% python3 -q
>>> import numpy as np
>>> np.set_printoptions(precision=3, suppress=True, linewidth=160)
>>> data = np.load("case14.npy")
>>> data
array([[1, 3, 2, 3, 0, 1, 3],
       [3, 1, 1, 0, 1, 0, 1],
       [1, 3, 2, 3, 0, 1, 3],
       [1, 2, 0, 3, 1, 0, 2],
       [1, 0, 1, 2, 2, 1, 2],
       [0, 2, 1, 2, 3, 2, 1],
       [1, 1, 0, 2, 3, 2, 3]])
>>> # row 2 repeats row 0
>>> data[0] @ data[3]
np.int64(22)
>>> round(np.linalg.norm(data, 1), 3), round(np.linalg.norm(data, np.inf), 3)
(np.float64(15.0), np.float64(13.0))
>>> t = np.radians(90)
>>> R = np.eye(7)
>>> R[3, 3] = R[1, 1] = np.cos(t)
>>> R[3, 1], R[1, 3] = -np.sin(t), np.sin(t)
>>> R.round(3) + 0
array([[ 1.,  0.,  0.,  0.,  0.,  0.,  0.],
       [ 0.,  0.,  0.,  1.,  0.,  0.,  0.],
       [ 0.,  0.,  1.,  0.,  0.,  0.,  0.],
       [ 0., -1.,  0.,  0.,  0.,  0.,  0.],
       [ 0.,  0.,  0.,  0.,  1.,  0.,  0.],
       [ 0.,  0.,  0.,  0.,  0.,  1.,  0.],
       [ 0.,  0.,  0.,  0.,  0.,  0.,  1.]])
>>> out = data @ R.T
>>> np.abs(out - data).max(axis=0)
array([0., 2., 0., 6., 0., 0., 0.])
>>> print(out.round(3) + 0)
[[ 1.  3.  2. -3.  0.  1.  3.]
 [ 3.  0.  1. -1.  1.  0.  1.]
 [ 1.  3.  2. -3.  0.  1.  3.]
 [ 1.  3.  0. -2.  1.  0.  2.]
 [ 1.  2.  1.  0.  2.  1.  2.]
 [ 0.  2.  1. -2.  3.  2.  1.]
 [ 1.  2.  0. -1.  3.  2.  3.]]
>>> print(np.round(np.linalg.svd(data, compute_uv=False), 3) + 0, np.round(np.linalg.svd(out, compute_uv=False), 3) + 0)
[11.384  4.176  3.031  2.005  1.605  1.091  0.   ] [11.384  4.176  3.031  2.005  1.605  1.091  0.   ]
>>> round(float(np.linalg.det(R)), 3), np.trace(R)
(1.0, np.float64(5.0))
>>> out = data[0, 0] * data[1:] - np.outer(data[1:, 0], data[0])
>>> print(out)
[[ 0 -8 -5 -9  1 -3 -8]
 [ 0  0  0  0  0  0  0]
 [ 0 -1 -2  0  1 -1 -1]
 [ 0 -3 -1 -1  2  0 -1]
 [ 0  2  1  2  3  2  1]
 [ 0 -2 -2 -1  3  1  0]]
>>> np.flatnonzero(~out.round(6).any(axis=1))
array([1])
>>> data[:, 0] / data[0, 0]
array([1., 3., 1., 1., 1., 0., 1.])
>>> rk = np.linalg.matrix_rank(data)
>>> rk
np.int64(6)
>>> N = np.linalg.svd(data)[2][rk:].T
>>> np.linalg.matrix_rank(data.T @ data), np.linalg.matrix_rank(data @ data.T)
(np.int64(6), np.int64(6))
>>> np.round(data @ N, 3) + 0
array([[0.],
       [0.],
       [0.],
       [0.],
       [0.],
       [0.],
       [0.]])
>>> N.shape
(7, 1)
>>> [int(np.linalg.matrix_rank(data[:, :j + 1])) for j in range(7)]
[1, 2, 3, 4, 5, 6, 6]
>>> basis = np.array([[2, -2, 1, -1], [0, -1, 1, -2], [0, 2, 0, 1], [0, 1, -2, 0]])
>>> rng = np.random.default_rng(23)
>>> mat = (rng.random((33, 4)) < 0.25) @ basis
>>> mat
array([[ 0,  3, -2,  1],
       [ 0,  3, -2,  1],
       [ 0,  0,  0,  0],
       [ 2, -2,  1, -1],
       [ 0,  0,  0,  0],
       [ 2, -2,  1, -1],
       [ 0, -1,  1, -2],
       [ 0,  0,  0,  0],
       [ 0,  1, -2,  0],
       [ 2, -2,  1, -1],
       [ 0, -1,  1, -2],
       [ 0,  0,  0,  0],
       [ 2, -2,  1, -1],
       [ 0,  1, -2,  0],
       [ 0,  2,  0,  1],
       [ 0,  0,  0,  0],
       [ 0,  1,  1, -1],
       [ 0, -1,  1, -2],
       [ 0,  0,  0,  0],
       [ 2, -2,  1, -1],
       [ 0,  0,  0,  0],
       [ 0,  2,  0,  1],
       [ 2,  1, -1,  0],
       [ 0,  2,  0,  1],
       [ 2, -2,  1, -1],
       [ 0,  3, -2,  1],
       [ 0,  0,  0,  0],
       [ 2, -2,  1, -1],
       [ 0,  1, -2,  0],
       [ 0, -1,  1, -2],
       [ 0,  0,  0,  0],
       [ 2, -2,  1, -1],
       [ 0,  0, -1, -2]])
>>> x0 = np.array([4, 3, 2, 0])
>>> np.sign((mat @ x0).round(6))
array([ 1,  1,  0,  1,  0,  1, -1,  0, -1,  1, -1,  0,  1, -1,  1,  0,  1, -1,  0,  1,  0,  1,  1,  1,  1,  1,  0,  1, -1, -1,  0,  1, -1])
>>> mat * x0
array([[ 0,  9, -4,  0],
       [ 0,  9, -4,  0],
       [ 0,  0,  0,  0],
       [ 8, -6,  2,  0],
       [ 0,  0,  0,  0],
       [ 8, -6,  2,  0],
       [ 0, -3,  2,  0],
       [ 0,  0,  0,  0],
       [ 0,  3, -4,  0],
       [ 8, -6,  2,  0],
       [ 0, -3,  2,  0],
       [ 0,  0,  0,  0],
       [ 8, -6,  2,  0],
       [ 0,  3, -4,  0],
       [ 0,  6,  0,  0],
       [ 0,  0,  0,  0],
       [ 0,  3,  2,  0],
       [ 0, -3,  2,  0],
       [ 0,  0,  0,  0],
       [ 8, -6,  2,  0],
       [ 0,  0,  0,  0],
       [ 0,  6,  0,  0],
       [ 8,  3, -2,  0],
       [ 0,  6,  0,  0],
       [ 8, -6,  2,  0],
       [ 0,  9, -4,  0],
       [ 0,  0,  0,  0],
       [ 8, -6,  2,  0],
       [ 0,  3, -4,  0],
       [ 0, -3,  2,  0],
       [ 0,  0,  0,  0],
       [ 8, -6,  2,  0],
       [ 0,  0, -2,  0]])
>>> (mat * x0).sum(axis=1)
array([ 5,  5,  0,  4,  0,  4, -1,  0, -1,  4, -1,  0,  4, -1,  6,  0,  5, -1,  0,  4,  0,  6,  9,  6,  4,  5,  0,  4, -1, -1,  0,  4, -2])
>>> mat @ x0
array([ 5,  5,  0,  4,  0,  4, -1,  0, -1,  4, -1,  0,  4, -1,  6,  0,  5, -1,  0,  4,  0,  6,  9,  6,  4,  5,  0,  4, -1, -1,  0,  4, -2])
>>> x0 @ mat
Traceback (most recent call last):
  File "<python-input-37>", line 1, in <module>
    x0 @ mat
    ~~~^~~~~
ValueError: matmul: Input operand 1 has a mismatch in its core dimension 0, with gufunc signature (n?,k),(k,m?)->(n?,m?) (size 33 is different from 4)
>>> np.linalg.norm(mat @ x0) <= np.linalg.norm(mat, 2) * np.linalg.norm(x0) + 1e-9
np.True_
>>> basis = mat[[32, 19]].astype(float)
>>> for _ in range(3):
...     lab = np.linalg.norm(mat[:, None] - basis, axis=-1).argmin(axis=1)
...     basis = np.array([mat[lab == j].mean(axis=0) for j in range(2)])
... 
>>> lab
array([0, 0, 0, 1, 0, 1, 1, 0, 0, 1, 1, 0, 1, 0, 0, 0, 0, 1, 0, 1, 0, 0, 0, 0, 1, 0, 0, 1, 0, 1, 0, 1, 0])
>>> np.abs(basis[1] - basis[0]).argmax()
np.int64(1)
>>> basis[1] - basis[0]
array([ 1.238, -2.619,  1.619, -1.476])
>>> np.bincount(lab)
array([21, 12])
>>> out = np.c_[mat[:, :3] @ np.array([[-2, 2, -2], [0, 0, -1], [0, -1, 0]]), np.array([-1, -2, -1, -2, -2, -2, 3, 0, 3, -2, 0, 0, 2, 2, -3, 0, 2, -1, 2, 3, 2, 0, -1, -3, -2, 3, -3, -2, 2, -2, -3, -3, 0])]
>>> out
array([[ 0,  2, -3, -1],
       [ 0,  2, -3, -2],
       [ 0,  0,  0, -1],
       [-4,  3, -2, -2],
       [ 0,  0,  0, -2],
       [-4,  3, -2, -2],
       [ 0, -1,  1,  3],
       [ 0,  0,  0,  0],
       [ 0,  2, -1,  3],
       [-4,  3, -2, -2],
       [ 0, -1,  1,  0],
       [ 0,  0,  0,  0],
       [-4,  3, -2,  2],
       [ 0,  2, -1,  2],
       [ 0,  0, -2, -3],
       [ 0,  0,  0,  0],
       [ 0, -1, -1,  2],
       [ 0, -1,  1, -1],
       [ 0,  0,  0,  2],
       [-4,  3, -2,  3],
       [ 0,  0,  0,  2],
       [ 0,  0, -2,  0],
       [-4,  5, -5, -1],
       [ 0,  0, -2, -3],
       [-4,  3, -2, -2],
       [ 0,  2, -3,  3],
       [ 0,  0,  0, -3],
       [-4,  3, -2, -2],
       [ 0,  2, -1,  2],
       [ 0, -1,  1, -2],
       [ 0,  0,  0, -3],
       [-4,  3, -2, -3],
       [ 0,  1,  0,  0]])
>>> print(np.round(np.linalg.norm(out - mat @ np.linalg.lstsq(mat, out)[0], axis=0), 3) + 0)
[ 0.     0.     0.    10.769]
>>> D = np.linalg.norm(mat[:, None] - mat[None], axis=-1)
>>> D.shape
(33, 33)
>>> np.linalg.norm(mat - mat.mean(axis=0), axis=1)
array([3.888, 3.888, 0.674, 2.747, 0.674, 2.747, 2.222, 0.674, 2.309, 2.747, 2.222, 0.674, 2.747, 2.309, 2.498, 0.674, 1.651, 2.222, 0.674, 2.747, 0.674,
       2.498, 2.052, 2.498, 2.747, 3.888, 0.674, 2.747, 2.309, 2.222, 0.674, 2.747, 1.954])
>>> D[32]
array([4.359, 4.359, 2.236, 3.606, 2.236, 3.606, 2.236, 2.236, 2.449, 3.606, 2.236, 2.236, 3.606, 2.449, 3.742, 2.236, 2.449, 2.236, 2.236, 3.606, 2.236,
       3.742, 3.   , 3.742, 3.606, 4.359, 2.236, 3.606, 2.449, 2.236, 2.236, 3.606, 0.   ])
>>> np.linalg.norm(mat, axis=1)
array([3.742, 3.742, 0.   , 3.162, 0.   , 3.162, 2.449, 0.   , 2.236, 3.162, 2.449, 0.   , 3.162, 2.236, 2.236, 0.   , 1.732, 2.449, 0.   , 3.162, 0.   ,
       2.236, 2.449, 2.236, 3.162, 3.742, 0.   , 3.162, 2.236, 2.449, 0.   , 3.162, 2.236])
>>> (D + 1e9 * np.eye(33)).round(6).argmin(axis=1)
array([ 1,  0,  4,  5,  2,  3, 10,  2, 13,  3,  6,  2,  3,  8, 21,  2,  2,  6,  2,  3,  2, 14,  8, 14,  3,  0,  2,  3,  8,  6,  2,  3,  2])
>>> np.flatnonzero(D[32] < D.mean() / 2)
array([32])
>>> K = np.load("block2.npy")
>>> K
array([[ 3.837,  4.1  ,  1.566, -2.377,  0.285,  0.611],
       [-2.669, -3.591, -2.229,  1.083, -0.866, -0.766],
       [-6.551, -6.45 , -2.069,  5.656,  1.063,  1.381],
       [ 0.939,  0.414,  0.748, -0.075,  0.674,  0.67 ],
       [ 1.621,  1.474,  0.233, -1.955, -1.554, -1.688],
       [-3.855, -4.414, -3.549,  1.532, -0.461, -1.337],
       [ 0.903,  2.741,  2.166, -0.283,  0.201,  0.509],
       [ 0.96 ,  0.496, -0.359, -0.93 , -0.368, -0.017],
       [-0.476, -0.228, -0.302,  1.043,  0.83 ,  1.074],
       [ 1.688,  3.14 ,  0.038, -0.864,  1.046,  2.072],
       [-1.253, -1.336, -0.827,  1.092,  0.063,  0.324],
       [-0.549, -1.051, -1.109,  0.13 ,  0.017, -0.114],
       [-3.536, -2.851, -1.733,  2.55 ,  0.197,  0.329],
       [ 4.826,  5.093,  2.991, -2.949,  0.063,  0.587],
       [-4.771, -4.136, -3.189,  3.827,  1.969,  2.729],
       [ 6.274,  6.367,  4.666, -4.592, -1.571, -2.616],
       [ 3.404,  3.932,  0.658, -2.383,  0.274,  0.661],
       [ 1.893,  2.784,  2.716, -0.742,  0.089, -0.234]])
>>> print(round(np.linalg.norm(K), 3))
25.76
>>> K.sum(axis=0)
array([ 2.685,  6.484,  0.416, -0.237,  1.951,  4.175])
>>> np.linalg.rank(K)
Traceback (most recent call last):
  File "<python-input-59>", line 1, in <module>
    np.linalg.rank(K)
    ^^^^^^^^^^^^^^
AttributeError: module 'numpy.linalg' has no attribute 'rank'
>>> np.linalg.matrix_rank(K)
np.int64(6)
